$ python3 -q
>>> import numpy as np
>>> np.set_printoptions(precision=2, suppress=True, linewidth=160)
>>> rnd = lambda a: np.round(a, 2) + 0
>>> W0 = np.load("case2.npy")
>>> print(W0)
[[-2  0  0  0  0  0  0  0  0  0  0  0]
 [ 0  2  0  0  0  0  0  0  0  0  0  0]
 [ 0  0  1  0  0  0  0  0  0  0  0  0]
 [ 0  0  0  0  0  0  0  0  0  0  0  0]
 [ 0  0  0  0 -2  0  0  0  0  0  0  0]
 [ 0  0  0  0  0 -2  0  0  0  0  0  0]
 [ 0  0  0  0  0  0  0  0  0  0  0  0]
 [ 0  0  0  0  0  0  0  0  0  0  0  0]
 [ 0  0  0  0  0  0  0  0  2  0  0  0]
 [ 0  0  0  0  0  0  0  0  0  1  0  0]
 [ 0  0  0  0  0  0  0  0  0  0  1  0]
 [ 0  0  0  0  0  0  0  0  0  0  0 -2]]
>>> # row 6 repeats row 3
>>> U, sigma, vt = np.linalg.svd(W0)
>>> V = vt[:(sigma > 1e-8).sum()]
>>> rng = np.random.default_rng(5870)
>>> x0 = W0[3] + 2 * W0[1] + rng.integers(2) * np.eye(12)[2]
>>> x0
array([0., 4., 1., 0., 0., 0., 0., 0., 0., 0., 0., 0.])
>>> V.T @ V
array([[1., 0., 0., 0., 0., 0., 0., 0., 0., 0., 0., 0.],
       [0., 1., 0., 0., 0., 0., 0., 0., 0., 0., 0., 0.],
       [0., 0., 1., 0., 0., 0., 0., 0., 0., 0., 0., 0.],
       [0., 0., 0., 0., 0., 0., 0., 0., 0., 0., 0., 0.],
       [0., 0., 0., 0., 1., 0., 0., 0., 0., 0., 0., 0.],
       [0., 0., 0., 0., 0., 1., 0., 0., 0., 0., 0., 0.],
       [0., 0., 0., 0., 0., 0., 0., 0., 0., 0., 0., 0.],
       [0., 0., 0., 0., 0., 0., 0., 0., 0., 0., 0., 0.],
       [0., 0., 0., 0., 0., 0., 0., 0., 1., 0., 0., 0.],
       [0., 0., 0., 0., 0., 0., 0., 0., 0., 1., 0., 0.],
       [0., 0., 0., 0., 0., 0., 0., 0., 0., 0., 1., 0.],
       [0., 0., 0., 0., 0., 0., 0., 0., 0., 0., 0., 1.]])
>>> mat = np.loadtxt("data.csv", delimiter=",")
>>> print(rnd(mat))
[[-0.26 -0.17 -0.1  -0.05  0.14  0.33  0.26  0.28  0.07  0.46 -0.17  0.56  0.25]
 [-0.24 -0.4   0.22 -0.29 -0.26  0.55 -0.14 -0.33  0.26 -0.05 -0.1  -0.28  0.02]
 [ 0.08 -0.16 -0.19 -0.03  0.22  0.28  0.09  0.23 -0.43 -0.19 -0.51 -0.14 -0.5 ]
 [-0.1   0.14  0.27 -0.09 -0.25 -0.38  0.33 -0.27  0.14  0.39 -0.42  0.   -0.39]
 [-0.47  0.31  0.15  0.04  0.05  0.24  0.39 -0.14 -0.12 -0.33  0.41  0.19 -0.32]
 [-0.13 -0.51  0.1   0.43  0.08 -0.11 -0.3   0.   -0.04  0.3   0.34  0.09 -0.45]
 [ 0.21  0.27  0.47  0.18 -0.37  0.23 -0.34  0.35  0.1  -0.16 -0.16  0.36 -0.14]
 [ 0.08  0.47 -0.3   0.1  -0.19  0.4  -0.11  0.01 -0.1   0.54  0.19 -0.33 -0.13]
 [ 0.   -0.03 -0.3   0.16 -0.34  0.01 -0.18 -0.57 -0.44 -0.08 -0.15  0.41  0.13]
 [-0.13  0.18 -0.17  0.6   0.33  0.12 -0.06 -0.23  0.5  -0.14 -0.33 -0.05  0.03]
 [ 0.03 -0.06  0.51  0.45  0.04  0.09  0.28 -0.03 -0.43  0.11 -0.08 -0.3   0.39]
 [-0.52  0.27  0.2  -0.22  0.34 -0.15 -0.55  0.   -0.25  0.11 -0.18 -0.05  0.1 ]
 [-0.52 -0.09 -0.28  0.21 -0.53 -0.2   0.04  0.42  0.01 -0.15 -0.09 -0.23  0.11]]
>>> x0 = np.array([-5, -4, 0, -2, -4, -1, -3, 3, 3, 5, 1, 4, 0])
>>> rnd(np.sort(np.abs(np.degrees(np.angle(np.linalg.eigvals(mat))))))
array([  0.  ,  51.87,  51.87,  81.12,  81.12,  99.02,  99.02, 113.22, 113.22, 134.44, 134.44, 172.02, 172.02])
>>> [p for p in range(1, 25) if np.allclose(np.linalg.matrix_power(mat, p), np.eye(13))]
[]
>>> rnd(np.linalg.det(mat))
np.float64(1.0)
>>> print(rnd(np.abs(np.linalg.eigvals(mat))))
[1. 1. 1. 1. 1. 1. 1. 1. 1. 1. 1. 1. 1.]
>>> U, sigma, vt = np.linalg.svd(mat, full_matrices=False)
>>> print(rnd(sigma))
[1. 1. 1. 1. 1. 1. 1. 1. 1. 1. 1. 1. 1.]
>>> np.allclose(U * sigma @ vt, mat)
True
>>> lab = rng.permutation(13)
>>> lab
array([11,  2,  5, 12,  0,  7,  3,  1,  4,  9, 10,  8,  6])
>>> M2 = mat[lab][:, lab]
>>> rnd(np.diag(M2))
array([-0.05, -0.19, -0.11,  0.11, -0.26,  0.01, -0.09, -0.4 ,  0.05, -0.14, -0.08, -0.44, -0.34])
>>> rnd(np.sort(np.abs(np.linalg.eigvals(M2))))
array([1., 1., 1., 1., 1., 1., 1., 1., 1., 1., 1., 1., 1.])
>>> u = np.array([0, 2, -1, -2, 1, 2, 1, -2, 1, -1, -2, -1, 1])
>>> M2 = mat + np.outer(u, np.eye(13)[0])
>>> print(np.linalg.matrix_rank(np.linalg.inv(M2) - np.linalg.inv(mat), tol=1e-8))
1
>>> np.linalg.matrix_rank(M2 - mat)
np.int64(1)
